% ipython --no-banner

In [1]: import numpy as np

In [2]: np.set_printoptions(precision=2, suppress=True, linewidth=140, legacy="1.25")

In [3]: feats = np.loadtxt("dump.csv", delimiter=",")

In [4]: feats
Out[4]: 
array([[0.25, 0.  , 0.25, 0.  , 0.  , 0.25, 0.  , 0.25],
       [0.14, 0.29, 0.  , 0.14, 0.14, 0.14, 0.  , 0.14],
       [0.25, 0.25, 0.25, 0.25, 0.  , 0.  , 0.  , 0.  ],
       [0.2 , 0.  , 0.2 , 0.4 , 0.  , 0.  , 0.2 , 0.  ],
       [0.  , 0.2 , 0.2 , 0.  , 0.2 , 0.  , 0.2 , 0.2 ],
       [0.  , 0.  , 0.  , 0.5 , 0.  , 0.5 , 0.  , 0.  ],
       [0.  , 0.  , 0.  , 0.  , 0.  , 0.5 , 0.5 , 0.  ],
       [0.  , 0.  , 0.  , 0.5 , 0.  , 0.  , 0.  , 0.5 ]])

In [5]: rng = np.random.default_rng(45754)

In [6]: z = rng.permutation(8)

In [7]: z
Out[7]: array([6, 1, 3, 4, 0, 5, 2, 7])

In [8]: A2 = feats[z][:, z]

In [9]: A2
Out[9]: 
array([[0.5 , 0.  , 0.  , 0.  , 0.  , 0.5 , 0.  , 0.  ],
       [0.  , 0.29, 0.14, 0.14, 0.14, 0.14, 0.  , 0.14],
       [0.2 , 0.  , 0.4 , 0.  , 0.2 , 0.  , 0.2 , 0.  ],
       [0.2 , 0.2 , 0.  , 0.2 , 0.  , 0.  , 0.2 , 0.2 ],
       [0.  , 0.  , 0.  , 0.  , 0.25, 0.25, 0.25, 0.25],
       [0.  , 0.  , 0.5 , 0.  , 0.  , 0.5 , 0.  , 0.  ],
       [0.  , 0.25, 0.25, 0.  , 0.25, 0.  , 0.25, 0.  ],
       [0.  , 0.  , 0.5 , 0.  , 0.  , 0.  , 0.  , 0.5 ]])

In [10]: np.sort(np.abs(np.linalg.eigvals(A2)))
Out[10]: array([0.16, 0.16, 0.37, 0.44, 0.44, 0.5 , 0.51, 1.  ])

In [11]: K = np.loadtxt("case15.csv", delimiter=",")

In [12]: K
Out[12]: 
array([[ 3., -2.,  0.,  0.,  0.,  0.,  0.,  0.,  0.,  0.],
       [-2.,  3., -2.,  0.,  0.,  0.,  0.,  0.,  0.,  0.],
       [ 0., -2.,  2., -2.,  0.,  0.,  0.,  0.,  0.,  0.],
       [ 0.,  0., -2.,  1., -2.,  0.,  0.,  0.,  0.,  0.],
       [ 0.,  0.,  0., -2.,  1., -2.,  0.,  0.,  0.,  0.],
       [ 0.,  0.,  0.,  0., -2.,  0., -2.,  0.,  0.,  0.],
       [ 0.,  0.,  0.,  0.,  0., -2.,  0., -2.,  0.,  0.],
       [ 0.,  0.,  0.,  0.,  0.,  0., -2.,  2., -2.,  0.],
       [ 0.,  0.,  0.,  0.,  0.,  0.,  0., -2.,  2., -2.],
       [ 0.,  0.,  0.,  0.,  0.,  0.,  0.,  0., -2.,  1.]])

In [13]: x0 = np.array([0, 2, -1, -1, 2, 2, 2, -2])

In [14]: y = feats @ x0

In [15]: y
Out[15]: array([-0.25,  0.71,  0.  , -0.2 ,  0.6 ,  0.5 ,  2.  , -1.5 ])

In [16]: np.round(np.linalg.solve(feats, y), 2) + 0
Out[16]: array([ 0.,  2., -1., -1.,  2.,  2.,  2., -2.])

In [17]: U, sigma, VT = np.linalg.svd(K)

In [18]: sigma
Out[18]: array([5.84, 5.01, 4.12, 3.17, 2.97, 2.17, 1.83, 1.01, 0.96, 0.06])

In [19]: np.argmax(sigma[:-1] / (sigma[1:] + 1e-6)) + 1
Out[19]: 9

In [20]: A2 = U[:, :9] @ np.diag(sigma[:9]) @ VT[:9]

In [21]: np.linalg.matrix_rank(K, rtol=0.05)
Out[21]: 9

In [22]: round(float(np.linalg.norm(K - A2) / np.linalg.norm(K)), 2)
Out[22]: 0.01

In [23]: round(float(np.linalg.norm(K - A2, 2)), 2), round(float(sigma[9]), 2)
Out[23]: (0.06, 0.06)

In [24]: A2.round(2) + 0
Out[24]: 
array([[ 3.  , -1.99,  0.01,  0.  , -0.01,  0.  ,  0.01,  0.  ,  0.  , -0.01],
       [-1.99,  3.01, -1.99,  0.  , -0.01,  0.  ,  0.01,  0.  , -0.01, -0.01],
       [ 0.01, -1.99,  2.01, -2.  , -0.01,  0.  ,  0.01,  0.  ,  0.  , -0.01],
       [ 0.  ,  0.  , -2.  ,  1.  , -2.  ,  0.  ,  0.  ,  0.  ,  0.  ,  0.  ],
       [-0.01, -0.01, -0.01, -2.  ,  1.01, -2.  , -0.01,  0.  ,  0.  ,  0.01],
       [ 0.  ,  0.  ,  0.  ,  0.  , -2.  ,  0.  , -2.  ,  0.  ,  0.  ,  0.  ],
       [ 0.01,  0.01,  0.01,  0.  , -0.01, -2.  ,  0.01, -2.  ,  0.  , -0.01],
       [ 0.  ,  0.  ,  0.  ,  0.  ,  0.  ,  0.  , -2.  ,  2.  , -2.  ,  0.  ],
       [ 0.  , -0.01,  0.  ,  0.  ,  0.  ,  0.  ,  0.  , -2.  ,  2.  , -2.  ],
       [-0.01, -0.01, -0.01,  0.  ,  0.01,  0.  , -0.01,  0.  , -2.  ,  1.01]])
